In [1]: import numpy as np

In [2]: np.set_printoptions(precision=2, suppress=True, linewidth=160, legacy="1.25")

In [3]: def rd(a):
   ...:     return np.round(a, 2) + 0
   ...: 

In [4]: Q, _ = np.linalg.qr(np.array([[0.3, -2.5, -0.2, 1.8, 0.9, -0.1],
   ...:     [0.9, -1.2, 0.1, -0.1, 0.1, 0.7],
   ...:     [-1.6, -1.0, 1.0, 0.7, 0.6, 0.2],
   ...:     [-0.3, 0.4, -0.1, 1.4, -1.0, 0.0],
   ...:     [0.3, -0.4, -1.0, -1.2, -1.0, 0.8],
   ...:     [0.3, 0.0, 0.2, 0.8, 1.3, -0.2]]))

In [5]: E = Q[:, :5]

In [6]: rd(E)
Out[6]: 
array([[-0.16, -0.82, -0.17, -0.39,  0.18],
       [-0.47, -0.36,  0.43,  0.27, -0.54],
       [ 0.83, -0.4 ,  0.15,  0.22, -0.04],
       [ 0.16,  0.12, -0.2 , -0.72, -0.56],
       [-0.16, -0.12, -0.79,  0.33,  0.04],
       [-0.16,  0.01,  0.31, -0.32,  0.6 ]])

In [7]: rd(E @ E.T)
Out[7]: 
array([[ 0.91,  0.1 ,  0.08,  0.09,  0.14,  0.19],
       [ 0.1 ,  0.89, -0.09, -0.1 , -0.15, -0.21],
       [ 0.08, -0.09,  0.92, -0.08, -0.13, -0.18],
       [ 0.09, -0.1 , -0.08,  0.91, -0.14, -0.19],
       [ 0.14, -0.15, -0.13, -0.14,  0.78, -0.3 ],
       [ 0.19, -0.21, -0.18, -0.19, -0.3 ,  0.59]])

In [8]: rd(E[:, 2] @ E[:, 1])
Out[8]: 0.0

In [9]: other = np.c_[E[:, :3] @ np.array([[-3, 1, 2], [-3, 5, 3], [0, -2, -5]]), np.array([1, 2, -2, -2, 2, -2])]

In [10]: rd(other)
Out[10]: 
array([[ 2.93, -3.93, -1.92,  1.  ],
       [ 2.49, -3.13, -4.15,  2.  ],
       [-1.28, -1.49, -0.32, -2.  ],
       [-0.83,  1.16,  1.68, -2.  ],
       [ 0.83,  0.82,  3.29,  2.  ],
       [ 0.43, -0.72, -1.83, -2.  ]])

In [11]: rd(np.linalg.lstsq(E, other[:, 0])[0])
Out[11]: array([-3., -3.,  0.,  0.,  0.])

In [12]: np.linalg.matrix_rank(np.c_[E, other])
Out[12]: 6

In [13]: rd(np.linalg.norm(other - E @ np.linalg.lstsq(E, other)[0], axis=0))
Out[13]: array([0.  , 0.  , 0.  , 1.15])

In [14]: rd(np.linalg.norm(np.linalg.qr(E)[0].T @ other, axis=0) ** 2 / ((other ** 2).sum(axis=0) + 1e-12))
Out[14]: array([1.  , 1.  , 1.  , 0.94])

In [15]: u = np.array([-5, 5])

In [16]: rd(np.convolve(E[0], u))
Out[16]: array([ 0.78,  3.34, -3.26,  1.07, -2.83,  0.9 ])

In [17]: u, r1 = E[0], E[1]

In [18]: rd(u @ r1)
Out[18]: 0.1

In [19]: rd(u @ u)
Out[19]: 0.91

In [20]: p = (u @ r1) / (u @ u) * u

In [21]: rd(np.outer(u, r1))
Out[21]: 
array([[ 0.07,  0.06, -0.07, -0.04,  0.08],
       [ 0.38,  0.3 , -0.35, -0.22,  0.44],
       [ 0.08,  0.06, -0.07, -0.05,  0.09],
       [ 0.18,  0.14, -0.16, -0.1 ,  0.21],
       [-0.08, -0.07,  0.08,  0.05, -0.1 ]])

In [22]: rd(p)
Out[22]: array([-0.02, -0.09, -0.02, -0.04,  0.02])

In [23]: feats = np.loadtxt("x.csv", delimiter=",")

In [24]: feats
Out[24]: 
array([[ 0.  ,  1.2 , -1.7 ,  0.4 ,  1.  ],
       [-0.4 ,  0.1 ,  0.8 ,  1.2 , -0.5 ],
       [ 0.3 , -0.2 , -0.64, -0.01, -1.22],
       [ 0.1 ,  1.6 , -0.6 , -2.2 ,  3.6 ],
       [ 0.3 , -0.1 ,  0.6 ,  0.7 , -1.6 ],
       [ 0.4 ,  0.3 , -1.1 , -0.3 ,  1.5 ],
       [-1.6 , -0.8 ,  0.7 ,  1.6 , -0.8 ],
       [ 0.3 , -0.2 , -0.7 ,  0.  , -1.2 ],
       [ 0.1 ,  0.6 ,  0.2 ,  1.2 , -1.2 ],
       [ 0.2 , -0.2 ,  0.1 ,  0.9 ,  1.1 ]])

In [25]: W2 = feats[[7, 0]].astype(float)

In [26]: for _ in range(6):
    ...:     labels = np.linalg.norm(feats[:, None] - W2, axis=-1).argmin(axis=1)
    ...:     W2 = np.array([feats[labels == j].mean(axis=0) for j in range(2)])
    ...: 

In [27]: labels
Out[27]: array([1, 0, 0, 1, 0, 1, 0, 0, 0, 1])

In [28]: rd(W2)
Out[28]: 
array([[-0.17, -0.1 ,  0.16,  0.78, -1.09],
       [ 0.18,  0.72, -0.82, -0.3 ,  1.8 ]])

In [29]: np.abs(W2[1] - W2[0]).argmax()
Out[29]: 4

In [30]: hat = feats @ np.linalg.solve(feats.T @ feats, feats.T)

In [31]: rd(np.linalg.eigvalsh(hat))
Out[31]: array([0., 0., 0., 0., 0., 1., 1., 1., 1., 1.])

In [32]: rd(np.diag(hat))
Out[32]: array([0.76, 0.29, 0.24, 0.77, 0.27, 0.35, 0.85, 0.26, 0.52, 0.7 ])

In [33]: rd(hat @ feats[:, 3])
Out[33]: array([ 0.4 ,  1.2 , -0.01, -2.2 ,  0.7 , -0.3 ,  1.6 ,  0.  ,  1.2 ,  0.9 ])

In [34]: rng = np.random.default_rng(21)

In [35]: labels = rng.permutation(5)

In [36]: other = feats[:, labels] * rng.choice([-1, 1], 5)

In [37]: other
Out[37]: 
array([[ 0.  , -1.2 , -0.4 , -1.  , -1.7 ],
       [-0.4 , -0.1 , -1.2 ,  0.5 ,  0.8 ],
       [ 0.3 ,  0.2 ,  0.01,  1.22, -0.64],
       [ 0.1 , -1.6 ,  2.2 , -3.6 , -0.6 ],
       [ 0.3 ,  0.1 , -0.7 ,  1.6 ,  0.6 ],
       [ 0.4 , -0.3 ,  0.3 , -1.5 , -1.1 ],
       [-1.6 ,  0.8 , -1.6 ,  0.8 ,  0.7 ],
       [ 0.3 ,  0.2 , -0.  ,  1.2 , -0.7 ],
       [ 0.1 , -0.6 , -1.2 ,  1.2 ,  0.2 ],
       [ 0.2 ,  0.2 , -0.9 , -1.1 ,  0.1 ]])

In [38]: Uu, _, Vh = np.linalg.svd(feats.T @ other)

In [39]: labels
Out[39]: array([0, 1, 3, 4, 2])

In [40]: rd(np.linalg.lstsq(feats, other)[0])
Out[40]: 
array([[ 1.,  0.,  0.,  0.,  0.],
       [ 0., -1.,  0.,  0.,  0.],
       [ 0.,  0.,  0.,  0.,  1.],
       [ 0.,  0., -1.,  0.,  0.],
       [ 0.,  0.,  0., -1.,  0.]])

In [41]: X = np.array([[0.0, 0.0, 0.0, -3.0],
    ...:     [0.0, 0.0, 0.0, 1.0],
    ...:     [0.0, 0.0, 0.0, 0.0],
    ...:     [-3.0, 1.0, 0.0, 0.0]])

In [42]: np.all(np.linalg.eigvalsh(X) > 0)
Out[42]: False

In [43]: [round(float(np.linalg.det(X[:i, :i])), 2) + 0 for i in range(1, 5)]
Out[43]: [0.0, 0.0, 0.0, 0.0]

In [44]: rd(np.linalg.eigvalsh(X).min())
Out[44]: -3.16
